$ python -q
>>> import numpy as np
>>> np.set_printoptions(precision=2, suppress=True, linewidth=200, legacy="1.25")
>>> rng = np.random.default_rng(415218)
>>> J = rng.normal(size=(15, 5)) + 20 * np.array([4, 1, 1, 0, 2])
>>> J
array([[79.89, 18.98, 18.12,  0.58, 40.36],
       [80.88, 20.08, 20.32, -0.16, 40.57],
       [80.92, 19.55, 19.68, -0.57, 39.04],
       [82.26, 20.04, 21.79,  0.83, 41.51],
       [80.27, 21.24, 20.32, -1.35, 39.74],
       [80.5 , 19.63, 20.46,  0.4 , 40.13],
       [79.53, 19.41, 19.18,  0.78, 39.51],
       [79.9 , 19.47, 20.59, -0.69, 41.05],
       [79.82, 21.67, 19.78, -1.93, 40.75],
       [79.46, 20.77, 21.61, -1.28, 41.1 ],
       [79.6 , 21.04, 18.71,  0.25, 38.81],
       [79.13, 20.17, 20.65,  0.43, 41.33],
       [80.12, 18.99, 18.51, -1.17, 39.05],
       [80.57, 19.56, 18.02, -0.09, 40.97],
       [80.28, 19.51, 17.68, -0.9 , 38.71]])
>>> q, r_ = np.linalg.qr(J)
>>> q.shape, r_.shape
((15, 5), (5, 5))
>>> np.abs(np.diag(r_))
array([310.66,   3.28,   4.36,   2.86,   3.03])
>>> round(float(abs(r_[0, 0])), 2), round(np.linalg.norm(J[:, 0]), 2)
(310.66, 310.66)
>>> np.trace(q @ q.T)
5.0
>>> q @ r_
array([[79.89, 18.98, 18.12,  0.58, 40.36],
       [80.88, 20.08, 20.32, -0.16, 40.57],
       [80.92, 19.55, 19.68, -0.57, 39.04],
       [82.26, 20.04, 21.79,  0.83, 41.51],
       [80.27, 21.24, 20.32, -1.35, 39.74],
       [80.5 , 19.63, 20.46,  0.4 , 40.13],
       [79.53, 19.41, 19.18,  0.78, 39.51],
       [79.9 , 19.47, 20.59, -0.69, 41.05],
       [79.82, 21.67, 19.78, -1.93, 40.75],
       [79.46, 20.77, 21.61, -1.28, 41.1 ],
       [79.6 , 21.04, 18.71,  0.25, 38.81],
       [79.13, 20.17, 20.65,  0.43, 41.33],
       [80.12, 18.99, 18.51, -1.17, 39.05],
       [80.57, 19.56, 18.02, -0.09, 40.97],
       [80.28, 19.51, 17.68, -0.9 , 38.71]])
>>> out = np.c_[J[:, :1] @ np.array([[-1]]), np.array([0, 1, 0, 1, 2, 0, 2, 1, 1, 1, 1, 1, 0, 1, 3])]
>>> out
array([[-79.89,   0.  ],
       [-80.88,   1.  ],
       [-80.92,   0.  ],
       [-82.26,   1.  ],
       [-80.27,   2.  ],
       [-80.5 ,   0.  ],
       [-79.53,   2.  ],
       [-79.9 ,   1.  ],
       [-79.82,   1.  ],
       [-79.46,   1.  ],
       [-79.6 ,   1.  ],
       [-79.13,   1.  ],
       [-80.12,   0.  ],
       [-80.57,   1.  ],
       [-80.28,   3.  ]])
>>> np.linalg.norm(np.linalg.qr(J)[0].T @ out, axis=0) ** 2 / ((out ** 2).sum(axis=0) + 1e-12)
array([1.  , 0.65])
>>> x = np.array([-3, -3])
>>> target = out @ x
>>> np.round(np.linalg.pinv(out) @ out, 2) + 0
array([[1., 0.],
       [0., 1.]])
>>> target = target + 0.1 * rng.normal(size=15)
>>> target
array([239.65, 239.78, 242.93, 243.75, 234.67, 241.49, 232.46, 236.79, 236.44, 235.58, 235.76, 234.54, 240.41, 238.55, 231.88])
>>> beta, *_ = np.linalg.lstsq(out, target)
>>> np.round(out.T @ (target - out @ beta), 2) + 0
array([0., 0.])
>>> beta
array([-3.  , -3.03])
>>> mat = np.array([[0, 2, 0, 3, 1, 0, 0],
...     [0, -1, 0, -3, 1, 0, 0],
...     [0, 0, -3, 0, 0, 2, 0],
...     [0, -1, 0, 3, 0, 0, 0],
...     [-2, -3, 0, -2, -3, 0, 0],
...     [0, 0, -2, 0, 0, 0, 2],
...     [0, 0, 2, 0, 0, -3, 2]])
>>> # 2 blocks once reordered
>>> np.sort(np.linalg.eigvals(mat).real)
array([-1.57, -1.57, -1.54, -0.53, -0.23, -0.23,  3.67])
>>> r0 = np.array([-2, 2, -1, 0, -2, -2, 0])
>>> out = mat + np.outer(r0, np.eye(7)[0])
>>> np.linalg.matrix_rank(out - mat)
1
>>> out
array([[-2.,  2.,  0.,  3.,  1.,  0.,  0.],
       [ 2., -1.,  0., -3.,  1.,  0.,  0.],
       [-1.,  0., -3.,  0.,  0.,  2.,  0.],
       [ 0., -1.,  0.,  3.,  0.,  0.,  0.],
       [-4., -3.,  0., -2., -3.,  0.,  0.],
       [-2.,  0., -2.,  0.,  0.,  0.,  2.],
       [ 0.,  0.,  2.,  0.,  0., -3.,  2.]])
>>> np.linalg.matrix_rank(np.linalg.inv(out) - np.linalg.inv(mat), tol=1e-8)
1
>>> out = mat / np.linalg.norm(mat, axis=1, keepdims=True)
>>> C2 = out @ out.T
>>> C2[2]
array([ 0.  ,  0.  ,  1.  ,  0.  ,  0.  ,  0.59, -0.81])
>>> print(np.degrees(np.arccos(np.clip(C2[2, 1], -1, 1))))
90.0
>>> (np.abs(C2) > 0.9).astype(int)
array([[1, 0, 0, 0, 0, 0, 0],
       [0, 1, 0, 0, 0, 0, 0],
       [0, 0, 1, 0, 0, 0, 0],
       [0, 0, 0, 1, 0, 0, 0],
       [0, 0, 0, 0, 1, 0, 0],
       [0, 0, 0, 0, 0, 1, 0],
       [0, 0, 0, 0, 0, 0, 1]])
>>> z = rng.permutation(7)
>>> z
array([6, 0, 1, 4, 2, 3, 5])
>>> out = mat[z][:, z]
>>> np.allclose(out, mat)
False
>>> out
array([[ 2,  0,  0,  0,  2,  0, -3],
       [ 0,  0,  2,  1,  0,  3,  0],
       [ 0,  0, -1,  1,  0, -3,  0],
       [ 0, -2, -3, -3,  0, -2,  0],
       [ 0,  0,  0,  0, -3,  0,  2],
       [ 0,  0, -1,  0,  0,  3,  0],
       [ 2,  0,  0,  0, -2,  0,  0]])
>>> print(np.trace(out))
-2
>>> np.sort(np.abs(np.linalg.eigvals(out)))
array([0.53, 1.54, 1.94, 1.94, 2.31, 2.31, 3.67])
>>> x = np.array([-2, -1, -1, 2, 3, 1, -3])
>>> target = mat @ x
>>> target
array([  7,  -2,   5,   7,  -6,  -4, -11])
>>> np.round(np.linalg.solve(mat, mat[:, 2]), 2) + 0
array([0., 0., 1., 0., 0., 0., 0.])
>>> print(np.linalg.solve(mat, -2 * target))
[ 4.  2.  2. -4. -6. -2.  6.]
>>> np.linalg.solve(mat, target + mat[:, 5])
array([-2., -1., -1.,  2.,  3.,  2., -3.])
>>> np.linalg.solve(mat.T, mat[1])
array([ 0.,  1., -0., -0., -0.,  0., -0.])
>>> W0 = np.maximum(np.array([[5, 2],
...     [3, 4],
...     [3, 5],
...     [0, 1],
...     [4, 3],
...     [2, 4],
...     [0, 2],
...     [4, 0],
...     [3, 1],
...     [2, 4],
...     [2, 0],
...     [0, 1],
...     [4, 2],
...     [2, 4],
...     [2, 1],
...     [2, 4],
...     [1, 5],
...     [3, 4],
...     [1, 5],
...     [5, 0]]) @ np.array([[1, -6, -2, -3], [4, 3, -1, 1]]) + np.array([4, 0, 1, 0]), 0)
>>> W0
array([[17,  0,  0,  0],
       [23,  0,  0,  0],
       [27,  0,  0,  0],
       [ 8,  3,  0,  1],
       [20,  0,  0,  0],
       [22,  0,  0,  0],
       [12,  6,  0,  2],
       [ 8,  0,  0,  0],
       [11,  0,  0,  0],
       [22,  0,  0,  0],
       [ 6,  0,  0,  0],
       [ 8,  3,  0,  1],
       [16,  0,  0,  0],
       [22,  0,  0,  0],
       [10,  0,  0,  0],
       [22,  0,  0,  0],
       [25,  9,  0,  2],
       [23,  0,  0,  0],
       [25,  9,  0,  2],
       [ 9,  0,  0,  0]])
>>> left, s, Vt = np.linalg.svd(W0)
>>> vecs = Vt[:(s > 1e-8).sum()]
>>> x = W0[10] + 3 * W0[4] + rng.integers(2) * np.eye(4)[2]
>>> print(x)
[66.  0.  1.  0.]
>>> np.allclose(vecs.T @ vecs @ x, x)
False
>>> np.diag(vecs.T @ vecs)
array([1., 1., 0., 1.])
>>> round(np.linalg.norm(x - vecs.T @ vecs @ x), 2)
1.0
>>> np.linalg.matrix_rank(np.vstack([W0, x]))
4
>>> np.linalg.lstsq(W0[:-1].T, W0[-1])[2]
3
>>> round(np.trace(np.linalg.pinv(W0) @ W0), 2)
3.0
>>> m1 = np.load("a.npy")
>>> m1
array([[ 0.4,  0.1,  1.8, -0.7],
       [-1.1,  0.1, -5.1, -1.1],
       [ 0.2, -1.3,  0. , -0.1]])
>>> # column 2 dominates
>>> def softmax(z):
...     e = np.exp(z - z.max(axis=-1, keepdims=True))
...     return e / e.sum(axis=-1, keepdims=True)
... 
>>> np.round(softmax(10 * m1[1]), 2) + 0
array([0., 1., 0., 0.])
>>> softmax(m1).sum(axis=1)
array([1., 1., 1.])
>>> np.round(softmax(m1[1] + -1), 2) + 0
array([0.19, 0.62, 0.  , 0.19])
>>> att = m1 @ m1.T / np.sqrt(4)
>>> softmax(att).round(6).argmax(axis=1)
array([0, 1, 2])
>>> softmax(att)[1] @ m1
array([-1.1,  0.1, -5.1, -1.1])
>>> np.round(softmax(att + np.triu(np.full(att.shape, -np.inf), 1)), 2) + 0
array([[1.  , 0.  , 0.  ],
       [0.  , 1.  , 0.  ],
       [0.24, 0.21, 0.56]])
>>> out = m1 + rng.integers(-2, 3, (3, 1)) @ rng.integers(-2, 3, (1, 4))
>>> print(out)
[[ 2.4  0.1  3.8 -4.7]
 [-2.1  0.1 -6.1  0.9]
 [-1.8 -1.3 -2.   3.9]]
>>> np.abs(out - m1).sum(axis=1)
array([8., 4., 8.])
>>> np.round(np.linalg.svd(out - m1, compute_uv=False), 2) + 0
array([7.35, 0.  , 0.  ])
>>> r0 = np.array([2, 4])
>>> np.correlate(m1[1], m1[0], "full")
array([ 0.77, -2.05,  3.64, -8.84, -2.45, -2.15, -0.44])
>>> np.array([np.convolve(row, r0, "same") for row in m1])
array([[  0.8,   1.8,   4. ,   5.8],
       [ -2.2,  -4.2,  -9.8, -22.6],
       [  0.4,  -1.8,  -5.2,  -0.2]])
>>> x = np.array([-3, 3, 2, -1])
>>> m1 @ np.eye(4)[2]
array([ 1.8, -5.1,  0. ])
>>> m1 @ np.ones(4)
array([ 1.6, -7.2, -1.2])
>>> print((m1 @ x).argmax())
0
>>> m1 @ x
array([ 3.4, -5.5, -4.4])
>>> np.linalg.norm(m1 @ x) <= np.linalg.norm(m1, 2) * np.linalg.norm(x) + 1e-9
True
>>> left, s, Vt = np.linalg.svd(m1, full_matrices=False)
>>> np.abs(Vt[0])
array([0.21, 0.01, 0.97, 0.15])
>>> left.shape, s.shape, Vt.shape
((3, 3), (3,), (3, 4))
>>> np.round(left.T @ m1 @ Vt.T, 2) + 0
array([[5.59, 0.  , 0.  ],
       [0.  , 1.32, 0.  ],
       [0.  , 0.  , 1.02]])
>>> s
array([5.59, 1.32, 1.02])
>>> np.abs(left[:, 0]).round(6).argmax()
1
>>> r0 = np.array([-3, 3, 0, 3, 3])
>>> g = np.array([-2, 3, -2, 3])
>>> F = r0[:, None] + g[None, :]
>>> F
array([[-5,  0, -5,  0],
       [ 1,  6,  1,  6],
       [-2,  3, -2,  3],
       [ 1,  6,  1,  6],
       [ 1,  6,  1,  6]])
>>> out = F + rng.integers(-2, 3, (5, 2)) @ rng.integers(-2, 3, (2, 4))
>>> out
array([[-3, -6, -3, -4],
       [-1,  8, -3,  6],
       [-3,  0, -6, -1],
       [ 3,  4,  5,  6],
       [-1,  4, -5,  2]])
>>> np.abs(out - F).sum(axis=1)
array([14,  8, 12,  8, 14])
>>> feats = np.loadtxt("arr.csv", delimiter=",")
>>> feats
array([[ -0.8,   1.7,   0.1,   1.3,  -0.7,  -0.5],
       [  0.6,   1.1,  -1.4,   2.6,  -0.7,   1.5],
       [  1.4,  -1.5,   0.6,  -0.2,   1.5,   1.6],
       [  0.6,   0.3,   0.3,   0.5,   0. ,  -0.6],
       [ -0.2,   0.2,  -0.2,   0. ,  -1. ,  -2. ],
       [ -0.9,   0.6,  -0.9,  -0.3,  -0.9,  -1.9],
       [  1. ,   0.8,   0.8,  -2. ,  -0.5,   1.1],
       [  0.6,  -0.5,   0.3,  -1.9,  -0.6,  -0.6],
       [  0.5,  -1.6,  -0.7,  -2. ,  -0.5,  -1.8],
       [ -0.4,   1.9,  -2.1,  -1.5,  -0.9,   0.5],
       [  2.1,   0.3,   1.3,   0.2,  -0.1,  -2.2],
       [  0.4,   2.4,   0.2,   0.4,  -0.6,  -0.4],
       [  1.1,   0.2,  -1.8,   0.4,  -0.3,  -0.3],
       [  0. ,   0.1,  -2.4,  -0.1,   0.2,   0.3],
       [  1.3,  -0.1,  -1. ,   0.5,   2.1,   1.8],
       [ -0.4,   1.7,   1.3,  -0.2,   1.3,  -2.1],
       [ -0.2,  -1.8,  -1.8,  -1.1,  -1.1,  -0.6],
       [  0. ,   0.1,   1.4,   1.1,   1.5,   1. ],
       [  0. ,  -0.6,  -0.5,  -0.9,   0.3,   1.2],
       [  0.2,  -0.3,   0.5,  -0.4,   0.5,   0.9],
       [ -0.3,  -0.7,   0. ,  -0.1,   0.8,  -1.5],
       [  4.5,   1. , -10.5,   1.5,  -2.5,   2.5],
       [ -0.5,   0. ,   2.7,   0.3,   1.6,  -1.8]])
>>> # row 21 dominates
>>> W2 = feats[[5, 20]].astype(float)
>>> for _ in range(6):
...     z = np.linalg.norm(feats[:, None] - W2, axis=-1).argmin(axis=1)
...     W2 = np.array([feats[z == j].mean(axis=0) for j in range(2)])
... 
>>> z
array([1, 0, 1, 1, 1, 1, 1, 1, 1, 0, 1, 1, 0, 0, 1, 1, 1, 1, 1, 1, 1, 0, 1])
>>> W2
array([[ 1.16,  0.86, -3.64,  0.58, -0.84,  0.9 ],
       [ 0.27,  0.06,  0.24, -0.27,  0.2 , -0.47]])
